% ipython --no-banner

In [1]: import numpy as np

In [2]: np.set_printoptions(precision=2, suppress=True, linewidth=120, sign=" ")

In [3]: Y = np.array([[-5, 1, -3, 3, 0],
   ...:     [-1, -3, -1, 3, 2],
   ...:     [-2, -2, -5, 1, 1],
   ...:     [-4, 4, -2, -5, 2],
   ...:     [5, 0, 4, -4, 4]])

In [4]: J = np.triu(Y, 1)

In [5]: print(J)
[[ 0  1 -3  3  0]
 [ 0  0 -1  3  2]
 [ 0  0  0  1  1]
 [ 0  0  0  0  2]
 [ 0  0  0  0  0]]

In [6]: print(np.allclose(J[:-1].T @ np.linalg.lstsq(J[:-1].T, J[-1])[0], J[-1]))
True

In [7]: print(round(np.trace(np.linalg.pinv(J) @ J), 2))
4.0

In [8]: print(np.round(J @ np.linalg.pinv(J) @ J, 2) + 0)
[[ 0.  1. -3.  3.  0.]
 [ 0.  0. -1.  3.  2.]
 [ 0.  0.  0.  1.  1.]
 [ 0.  0.  0.  0.  2.]
 [ 0.  0.  0.  0.  0.]]

In [9]: Uu, s, Vt = np.linalg.svd(J)

In [10]: evecs = Vt[:(s > 1e-8).sum()]

In [11]: rng = np.random.default_rng(45)

In [12]: x = J[2] + -1 * J[1] + rng.integers(2) * np.eye(5)[1]

In [13]: print(x)
[ 0.  1.  1. -2. -1.]

In [14]: print(round(float(np.linalg.norm(x - evecs.T @ evecs @ x)), 2))
0.0

In [15]: print(np.diag(evecs.T @ evecs))
[ 0.  1.  1.  1.  1.]

In [16]: print([round(float(x), 2) for x in np.linalg.svd(J, compute_uv=False)[:3]])
[5.49, 2.8, 0.98]

In [17]: print(np.argsort(-np.linalg.norm(J, axis=0).round(6), kind="stable")[:3])
[ 3  2  4]

In [18]: print(round(float(np.abs(np.linalg.eigvals(J)).max()), 2))
0.0

In [19]: print(np.linalg.matrix_power(J, 2))
[[ 0  0 -1  0  5]
 [ 0  0  0 -1  5]
 [ 0  0  0  0  2]
 [ 0  0  0  0  0]
 [ 0  0  0  0  0]]

In [20]: print(J @ J)
[[ 0  0 -1  0  5]
 [ 0  0  0 -1  5]
 [ 0  0  0  0  2]
 [ 0  0  0  0  0]
 [ 0  0  0  0  0]]

In [21]: print(np.allclose(J @ J.T, J.T @ J))
False

In [22]: print((J + J.T) / 2)
[[ 0.   0.5 -1.5  1.5  0. ]
 [ 0.5  0.  -0.5  1.5  1. ]
 [-1.5 -0.5  0.   0.5  0.5]
 [ 1.5  1.5  0.5  0.   1. ]
 [ 0.   1.   0.5  1.   0. ]]

In [23]: print((J - J.T) / 2)
[[ 0.   0.5 -1.5  1.5  0. ]
 [-0.5  0.  -0.5  1.5  1. ]
 [ 1.5  0.5  0.   0.5  0.5]
 [-1.5 -1.5 -0.5  0.   1. ]
 [ 0.  -1.  -0.5 -1.   0. ]]

In [24]: print(np.trace(J))
0

In [25]: def softmax(z):
    ...:     e = np.exp(z - z.max(axis=-1, keepdims=True))
    ...:     return e / e.sum(axis=-1, keepdims=True)
    ...: 

In [26]: print(softmax(J[3] + -2))
[ 0.09  0.09  0.09  0.09  0.65]

In [27]: print(softmax(J[3]))
[ 0.09  0.09  0.09  0.09  0.65]

In [28]: print(np.round(softmax(10 * J[3]), 2) + 0)
[ 0.  0.  0.  0.  1.]

In [29]: scores = J @ J.T / np.sqrt(5)

In [30]: print(softmax(scores)[3] @ J)
[ 0.    0.06 -0.55  1.43  1.61]

In [31]: print(softmax(scores).round(6).argmax(axis=1))
[ 0  1  1  1  0]

In [32]: f = np.array([-9, -2, 7, 6]) + 0.5

In [33]: E = np.eye(4) - 2 * np.outer(f, f) / (f @ f)

In [34]: print(E)
[[ 0.16 -0.15  0.74  0.64]
 [-0.15  0.97  0.13  0.11]
 [ 0.74  0.13  0.35 -0.56]
 [ 0.64  0.11 -0.56  0.51]]

In [35]: print(E.mean(axis=0))
[ 0.35  0.27  0.16  0.17]

In [36]: print(E - E[0])
[[ 0.    0.    0.    0.  ]
 [-0.31  1.12 -0.61 -0.53]
 [ 0.57  0.28 -0.39 -1.2 ]
 [ 0.47  0.26 -1.3  -0.13]]

In [37]: print(np.count_nonzero(E))
16

In [38]: print(E.shape)
(4, 4)

In [39]: print(round(np.abs(E).max(), 2))
0.97
